>>> import numpy as np
>>> np.set_printoptions(precision=1, suppress=True, linewidth=100, legacy="1.25")
>>> E = np.loadtxt("w.csv", delimiter=",")
>>> E
array([[ 1.,  2., -2.,  2., -1., -1., -1.,  0.,  2., -1., -2.,  2.,  2.],
       [ 2.,  4., -4.,  4., -2., -2., -2.,  0.,  4., -2., -4.,  4.,  4.],
       [-2., -4.,  4., -4.,  2.,  2.,  2.,  0., -4.,  2.,  4., -4., -4.],
       [ 2.,  4., -4.,  4., -2., -2., -2.,  0.,  4., -2., -4.,  4.,  4.],
       [-1., -2.,  2., -2.,  1.,  1.,  1.,  0., -2.,  1.,  2., -2., -2.],
       [-1., -2.,  2., -2.,  1.,  1.,  1.,  0., -2.,  1.,  2., -2., -2.],
       [-1., -2.,  2., -2.,  1.,  1.,  1.,  0., -2.,  1.,  2., -2., -2.],
       [ 0.,  0.,  0.,  0.,  0.,  0.,  0.,  0.,  0.,  0.,  0.,  0.,  0.],
       [ 2.,  4., -4.,  4., -2., -2., -2.,  0.,  4., -2., -4.,  4.,  4.],
       [-1., -2.,  2., -2.,  1.,  1.,  1.,  0., -2.,  1.,  2., -2., -2.],
       [-2., -4.,  4., -4.,  2.,  2.,  2.,  0., -4.,  2.,  4., -4., -4.],
       [ 2.,  4., -4.,  4., -2., -2., -2.,  0.,  4., -2., -4.,  4.,  4.],
       [ 2.,  4., -4.,  4., -2., -2., -2.,  0.,  4., -2., -4.,  4.,  4.]])
>>> # row 3 repeats row 1
>>> left, sig, vt = np.linalg.svd(E)
>>> vecs = vt[:(sig > 1e-8).sum()]
>>> rng = np.random.default_rng(624)
>>> x = E[12] + -3 * E[7] + rng.integers(2) * np.eye(13)[3]
>>> x
array([ 2.,  4., -4.,  4., -2., -2., -2.,  0.,  4., -2., -4.,  4.,  4.])
>>> np.linalg.matrix_rank(np.vstack([E, x]))
1
>>> t3 = np.stack([E, -3 * E, E[::-1]])
>>> np.linalg.norm(t3, axis=(1, 2))
array([33., 99., 33.])
>>> np.linalg.matrix_rank(t3.reshape(3, -1))
2
>>> M = np.array([[0.5, 0.9, 0.3, -1.1, -0.4, 0.4, 3.3, -0.2],
...     [1.0, 1.8, 0.5, 0.0, -0.6, 1.8, -2.4, -0.1],
...     [1.4, -2.3, -0.5, 1.0, 0.5, 0.0, 0.3, -0.6],
...     [-0.1, -0.4, -0.1, -0.1, -0.4, -0.4, -1.5, 0.8],
...     [-1.2, 1.1, -0.2, 0.6, 0.1, 0.3, -3.0, -0.1]])
>>> M2 = M + rng.integers(-2, 3, (5, 4)) @ rng.integers(-2, 3, (4, 8))
>>> M2
array([[ -1.5,   2.9,   0.3,   0.9,  -3.4,  -0.6,   9.3,   3.8],
       [  1. ,  -8.2,  11.5,  -8. ,   2.4,   9.8,   1.6,  -4.1],
       [  5.4,  -8.3,   3.5,  -5. ,   2.5,   3. ,  -1.7,  -4.6],
       [ -2.1,  -0.4,  -0.1,  -0.1,   0.6,  -0.4,  -1.5,   0.8],
       [ -5.2,   5.1,  -6.2,   4.6,   6.1,  -1.7, -15. ,  -4.1]])
>>> np.round(np.linalg.svd(M2 - M, compute_uv=False), 1) + 0
array([24.2, 16.3,  6.1,  1. ,  0. ])
>>> np.abs(M2 - M).sum(axis=1)
array([20., 48., 31.,  3., 42.])
>>> np.linalg.svd(M, compute_uv=False)
array([5.6, 3.6, 2.5, 1.3, 0.2])
>>> M - M[0]
array([[ 0. ,  0. ,  0. ,  0. ,  0. ,  0. ,  0. ,  0. ],
       [ 0.5,  0.9,  0.2,  1.1, -0.2,  1.4, -5.7,  0.1],
       [ 0.9, -3.2, -0.8,  2.1,  0.9, -0.4, -3. , -0.4],
       [-0.6, -1.3, -0.4,  1. ,  0. , -0.8, -4.8,  1. ],
       [-1.7,  0.2, -0.5,  1.7,  0.5, -0.1, -6.3,  0.1]])
>>> np.linalg.matrix_rank(M)
5
>>> M[:, 8]
Traceback (most recent call last):
  File "<python-input-22>", line 1, in <module>
    M[:, 8]
    ~^^^^^^
IndexError: index 8 is out of bounds for axis 1 with size 8
>>> np.diff(M, axis=0)
array([[ 0.5,  0.9,  0.2,  1.1, -0.2,  1.4, -5.7,  0.1],
       [ 0.4, -4.1, -1. ,  1. ,  1.1, -1.8,  2.7, -0.5],
       [-1.5,  1.9,  0.4, -1.1, -0.9, -0.4, -1.8,  1.4],
       [-1.1,  1.5, -0.1,  0.7,  0.5,  0.7, -1.5, -0.9]])
>>> np.unravel_index(np.abs(M).argmax(), M.shape)
(0, 6)
>>> M2 = M / np.sqrt((M ** 2).mean(axis=1, keepdims=True))
>>> np.linalg.norm(M2, axis=1)
array([2.8, 2.8, 2.8, 2.8, 2.8])
>>> np.linalg.matrix_rank(M2) == np.linalg.matrix_rank(M)
True
>>> np.linalg.matrix_rank(M - M.mean(axis=1, keepdims=True))
5
>>> M2[0]
array([ 0.4,  0.7,  0.2, -0.8, -0.3,  0.3,  2.5, -0.2])
>>> w, vecs = np.linalg.eigh(E)
>>> np.linalg.eigvalsh(E + 4 * np.eye(13))
array([ 4.,  4.,  4.,  4.,  4.,  4.,  4.,  4.,  4.,  4.,  4.,  4., 37.])
>>> np.round(np.linalg.svd(E, compute_uv=False), 1) + 0
array([33.,  0.,  0.,  0.,  0.,  0.,  0.,  0.,  0.,  0.,  0.,  0.,  0.])
>>> np.unique(w.round(6) + 0, return_counts=True)[1]
array([12,  1])
>>> np.round(np.linalg.eigvalsh(E @ E), 1) + 0
array([   0.,    0.,    0.,    0.,    0.,    0.,    0.,    0.,    0.,    0.,    0.,    0., 1089.])
>>> def softmax(z):
...     e = np.exp(z - z.max(axis=-1, keepdims=True))
...     return e / e.sum(axis=-1, keepdims=True)
... 
>>> np.round(softmax(M[1] + 3), 1) + 0
array([0.1, 0.3, 0.1, 0.1, 0. , 0.3, 0. , 0. ])
>>> softmax(M).sum(axis=1)
array([1., 1., 1., 1., 1.])
>>> np.round(softmax(10 * M[1]), 1) + 0
array([0. , 0.5, 0. , 0. , 0. , 0.5, 0. , 0. ])
>>> np.round(softmax(M[1]), 1) + 0
array([0.1, 0.3, 0.1, 0.1, 0. , 0.3, 0. , 0. ])
>>> att = M @ M.T / np.sqrt(8)
>>> np.round(softmax(att), 1) + 0
array([[1. , 0. , 0. , 0. , 0. ],
       [0. , 0.9, 0. , 0. , 0.1],
       [0. , 0. , 0.9, 0. , 0. ],
       [0. , 0.2, 0.1, 0.3, 0.4],
       [0. , 0.2, 0. , 0. , 0.8]])
>>> softmax(att).round(6).argmax(axis=1)
array([0, 1, 2, 4, 4])
>>> m1 = np.array([[2, 0, 2, 1, 0, 2, 1, 2, 0, 2, 1, 2, 1],
...     [1, 2, 1, 1, 1, 1, 0, 0, 0, 0, 1, 0, 1],
...     [2, 2, 2, 2, 1, 2, 0, 1, 1, 0, 1, 2, 1],
...     [2, 1, 0, 0, 0, 1, 0, 1, 2, 2, 0, 1, 1],
...     [1, 1, 2, 1, 2, 1, 0, 2, 1, 2, 1, 0, 1],
...     [0, 0, 0, 2, 2, 0, 1, 0, 2, 0, 0, 1, 0],
...     [0, 2, 1, 0, 1, 2, 1, 2, 2, 2, 0, 2, 2],
...     [2, 1, 0, 0, 0, 0, 2, 0, 0, 2, 1, 1, 0],
...     [2, 2, 1, 2, 2, 0, 2, 1, 0, 1, 1, 1, 1]]) * (rng.random((9, 13)) < 0.3)
>>> m1
array([[0, 0, 2, 0, 0, 0, 1, 2, 0, 0, 0, 0, 0],
       [0, 0, 0, 1, 0, 0, 0, 0, 0, 0, 1, 0, 0],
       [2, 2, 0, 0, 1, 0, 0, 1, 1, 0, 0, 2, 0],
       [0, 0, 0, 0, 0, 1, 0, 1, 2, 0, 0, 1, 0],
       [1, 0, 0, 0, 2, 0, 0, 0, 0, 0, 0, 0, 0],
       [0, 0, 0, 0, 0, 0, 0, 0, 0, 0, 0, 1, 0],
       [0, 0, 0, 0, 0, 0, 0, 2, 2, 2, 0, 2, 0],
       [2, 1, 0, 0, 0, 0, 2, 0, 0, 2, 0, 1, 0],
       [0, 0, 1, 2, 0, 0, 0, 1, 0, 0, 1, 0, 0]])
>>> t3 = np.stack([m1, 3 * m1, m1[::-1]])
>>> np.linalg.matrix_rank(t3)
array([9, 9, 9])
>>> np.einsum("bij,cij->bc", t3, t3)
array([[ 76, 228,  31],
       [228, 684,  93],
       [ 31,  93,  76]])
>>> t3.sum(axis=0)
array([[ 0,  0,  9,  2,  0,  0,  4,  9,  0,  0,  1,  0,  0],
       [ 2,  1,  0,  4,  0,  0,  2,  0,  0,  2,  4,  1,  0],
       [ 8,  8,  0,  0,  4,  0,  0,  6,  6,  2,  0, 10,  0],
       [ 0,  0,  0,  0,  0,  4,  0,  4,  8,  0,  0,  5,  0],
       [ 5,  0,  0,  0, 10,  0,  0,  0,  0,  0,  0,  0,  0],
       [ 0,  0,  0,  0,  0,  1,  0,  1,  2,  0,  0,  5,  0],
       [ 2,  2,  0,  0,  1,  0,  0,  9,  9,  8,  0, 10,  0],
       [ 8,  4,  0,  1,  0,  0,  8,  0,  0,  8,  1,  4,  0],
       [ 0,  0,  6,  8,  0,  0,  1,  6,  0,  0,  4,  0,  0]])
>>> left, sig = np.linalg.svd(m1)
Traceback (most recent call last):
  File "<python-input-49>", line 1, in <module>
    left, sig = np.linalg.svd(m1)
    ^^^^^^^^^
ValueError: too many values to unpack (expected 2)
>>> left, sig, vt = np.linalg.svd(m1, full_matrices=False)
>>> np.round(vt @ vt.T, 1) + 0
array([[1., 0., 0., 0., 0., 0., 0., 0., 0.],
       [0., 1., 0., 0., 0., 0., 0., 0., 0.],
       [0., 0., 1., 0., 0., 0., 0., 0., 0.],
       [0., 0., 0., 1., 0., 0., 0., 0., 0.],
       [0., 0., 0., 0., 1., 0., 0., 0., 0.],
       [0., 0., 0., 0., 0., 1., 0., 0., 0.],
       [0., 0., 0., 0., 0., 0., 1., 0., 0.],
       [0., 0., 0., 0., 0., 0., 0., 1., 0.],
       [0., 0., 0., 0., 0., 0., 0., 0., 1.]])
>>> np.round(left.T @ m1 @ vt.T, 1) + 0
array([[5.9, 0. , 0. , 0. , 0. , 0. , 0. , 0. , 0. ],
       [0. , 3.7, 0. , 0. , 0. , 0. , 0. , 0. , 0. ],
       [0. , 0. , 3.2, 0. , 0. , 0. , 0. , 0. , 0. ],
       [0. , 0. , 0. , 2.7, 0. , 0. , 0. , 0. , 0. ],
       [0. , 0. , 0. , 0. , 2.2, 0. , 0. , 0. , 0. ],
       [0. , 0. , 0. , 0. , 0. , 1.7, 0. , 0. , 0. ],
       [0. , 0. , 0. , 0. , 0. , 0. , 1.3, 0. , 0. ],
       [0. , 0. , 0. , 0. , 0. , 0. , 0. , 0.7, 0. ],
       [0. , 0. , 0. , 0. , 0. , 0. , 0. , 0. , 0.4]])
>>> np.round(np.abs(vt[0]), 1) + 0
array([0.4, 0.3, 0.1, 0. , 0.1, 0.1, 0.2, 0.4, 0.4, 0.3, 0. , 0.5, 0. ])
>>> (sig > 1e-8).sum()
9
>>> np.abs(left[:, 0]).round(6).argmax()
6
>>> r0 = np.array([5, 2])
>>> np.correlate(m1[5], m1[6], "full")
array([0, 0, 0, 0, 0, 0, 0, 0, 0, 0, 0, 0, 2, 0, 2, 2, 2, 0, 0, 0, 0, 0, 0, 0, 0])
>>> np.convolve(m1[5], r0)
array([0, 0, 0, 0, 0, 0, 0, 0, 0, 0, 0, 5, 2, 0])
>>> np.cross(m1[5, :3], m1[6, :3])
array([0, 0, 0])
>>> mat = np.loadtxt("m.csv", delimiter=",")
>>> mat
array([[-5.,  5.,  1., -3.,  0.,  1.],
       [ 5.,  1.,  5., -1.,  3.,  0.],
       [-3., -2., -4., -5.,  1.,  0.],
       [-4.,  3., -1., -1., -2.,  4.],
       [ 1.,  3.,  4., -4., -4., -2.],
       [ 3.,  3., -2., -2., -1., -1.]])
>>> x = np.array([-3, 1, -2, 2, 3, -2])
>>> mat * x
array([[ 15.,   5.,  -2.,  -6.,   0.,  -2.],
       [-15.,   1., -10.,  -2.,   9.,  -0.],
       [  9.,  -2.,   8., -10.,   3.,  -0.],
       [ 12.,   3.,   2.,  -2.,  -6.,  -8.],
       [ -3.,   3.,  -8.,  -8., -12.,   4.],
       [ -9.,   3.,   4.,  -4.,  -3.,   2.]])
>>> r0 = np.array([-1, 0, -1, -2, -2, -2, -1, 0, 1, 1, 1, 0, -1, 2])
>>> feats = np.outer(rng.normal(size=30), r0) + 0.3 * rng.normal(size=(30, 14))
>>> feats.round(1) + 0
array([[ 0.6,  0.3,  0.5,  1.8,  1.1,  1.8,  0.2,  0.2,  0.1, -1.2, -1. ,  0.3,  0.8, -0.6],
       [ 0.6,  0.2,  0.3,  0.7,  0.8, -0.1,  0.7,  0.1, -0.3, -0.3, -0.3, -0.3,  0.1, -0.2],
       [-1.4,  0.1, -1.1, -1.7, -1.7, -1.8, -1.2, -0.1,  1.6,  1.2,  0.5,  0. , -1.2,  2.2],
       [-0.3,  0.3, -0.3,  0. ,  0.3, -0.1, -0.5, -0.7,  0.7, -0.6,  0.3, -0.1, -0.2,  0. ],
       [ 2.5,  0.5,  2.4,  3.6,  4.4,  4.1,  2. ,  0.2, -2.1, -1.7, -1.9,  0.2,  1.6, -4.2],
       [ 0.4,  0. , -0.2,  0.1,  0.9,  0.6,  0.2, -0.3,  0. ,  0.6, -0.5, -0.4,  0.4, -0.3],
       [-1.7,  0. , -1.4, -3.1, -2.9, -3.6, -1.7,  0.5,  1.8,  1.6,  1.4, -0.2, -1.6,  3.8],
       [ 0.6,  0.5,  0.8,  2.2,  2.3,  2.2,  1.2,  0.1, -1. , -1.3, -1.5,  0.7,  1. , -1.9],
       [-0.8,  0.3, -1. , -2.5, -2.5, -3.2, -1.7,  0. ,  1.3,  1.8,  1.9, -0.3, -1.3,  2.8],
       [-0.7, -0.2, -0.4, -0.9, -1. , -1.4, -0.5,  0.1,  0.7,  0.7, -0.3, -0.2, -0.6,  1.3],
       [ 0. , -0.5, -0.3, -0.5, -0.3, -1.1, -0.3,  0. , -0.2,  0.7,  0.3,  0.4,  0.6,  0.2],
       [-1.3,  0.1, -1.8, -3.5, -3.5, -3.1, -2. ,  0. ,  1.3,  1.8,  1.7, -0.2, -1.9,  3.2],
       [ 0.2,  0.4,  0.8,  1.1,  0.9,  1.4,  0.9,  0. , -1. , -0.4, -0.4,  0.3,  0.5, -1.2],
       [ 0.9,  0. ,  0.2,  1.4,  0.8,  1.4,  0.6,  0.2, -0.3, -0.7, -0.6,  0. ,  0.9, -0.8],
       [ 0. ,  0.7, -0.6, -1.6, -0.8, -1.5, -0.3, -0.2,  0.7,  1. ,  0.6, -0.3, -0.4,  1.4],
       [ 0.8, -0.3,  0.3,  2.2,  1.5,  1.9,  0.6,  0.4, -1. , -1. , -0.3,  0.1,  1.1, -1.7],
       [-0.5,  0.2, -0.9, -1.3, -1.2, -0.8, -0.5,  0.1,  0.1,  0.4,  0.6, -0.2, -0.7,  0.8],
       [-1.7,  0.4, -2.5, -3.8, -3.4, -4. , -1.1,  0.3,  2.2,  2.2,  2.2,  0.2, -1.4,  3.6],
       [-0.2, -0.1, -0.2, -1.4, -1.2, -1.8, -0.6,  0.2,  1. ,  0.9,  0.6, -0.4, -1. ,  1.3],
       [-0.4,  0.3, -0.7, -0.6, -0.9, -1.1, -0.6,  0.3,  0.9,  1.2,  0.6,  0. , -0.3,  1.8],
       [-0.2,  0. ,  0.1, -0.3, -0.8, -0.5, -0.5,  0.4,  0.4, -0.1,  0.4, -0.1,  0.1,  0.7],
       [ 0.4,  0. ,  0.4,  1. ,  0.8,  1.2,  0.3, -0.1, -0.8, -0.6, -0.9,  0.1,  0. , -1.2],
       [-1.2,  0.1, -0.9, -2. , -2. , -2.1, -0.6,  0.5,  1. ,  1.5,  0.8, -0.2, -1.1,  1.4],
       [ 0.9, -0.1,  0.8,  1.8,  2.1,  1.9,  0.8, -0.1, -0.4, -0.9, -0.7,  0.2,  1.2, -2. ],
       [ 2.1,  0.6,  2. ,  4.3,  3.7,  4.1,  2. ,  0.1, -1.5, -2.1, -2.2, -0.6,  2. , -4. ],
       [ 0.4,  0.2, -0.1,  0.6,  0.6,  0.2,  0.4, -0.3, -0.4, -0.2,  0. , -0.1,  0.2, -0.1],
       [-0.7,  0.4, -0.5, -1. , -1.4, -0.8, -0.3, -0.1,  0.4, -0.1,  0.2, -0.9, -0.3,  1.5],
       [-1.2,  0.2, -0.8, -1.8, -2. , -1.8, -1. , -0.1,  0.9,  1.2,  1.3, -0.4, -0.7,  1.6],
       [-1. ,  0.4, -1.1, -2.8, -2.1, -2.8, -1.1, -0.1,  1.7,  0.8,  1.4, -0.3, -1.4,  2.8],
       [ 0.1, -0.1, -0.2, -0.6,  0.1, -0.4,  0.4, -0.2,  0.5,  0.2,  0. , -0.3,  0. ,  0. ]])
>>> Xc = feats - feats.mean(axis=0)
>>> vecs = np.linalg.svd(Xc)[2][:1]
>>> M2 = Xc - Xc @ vecs.T @ vecs
>>> np.cov(Xc @ vecs.T, rowvar=False)
array(23.1)
>>> round(np.linalg.norm(M2) / np.linalg.norm(Xc), 1)
0.2
>>> np.linalg.norm(M2, axis=1).round(6).argmax()
10
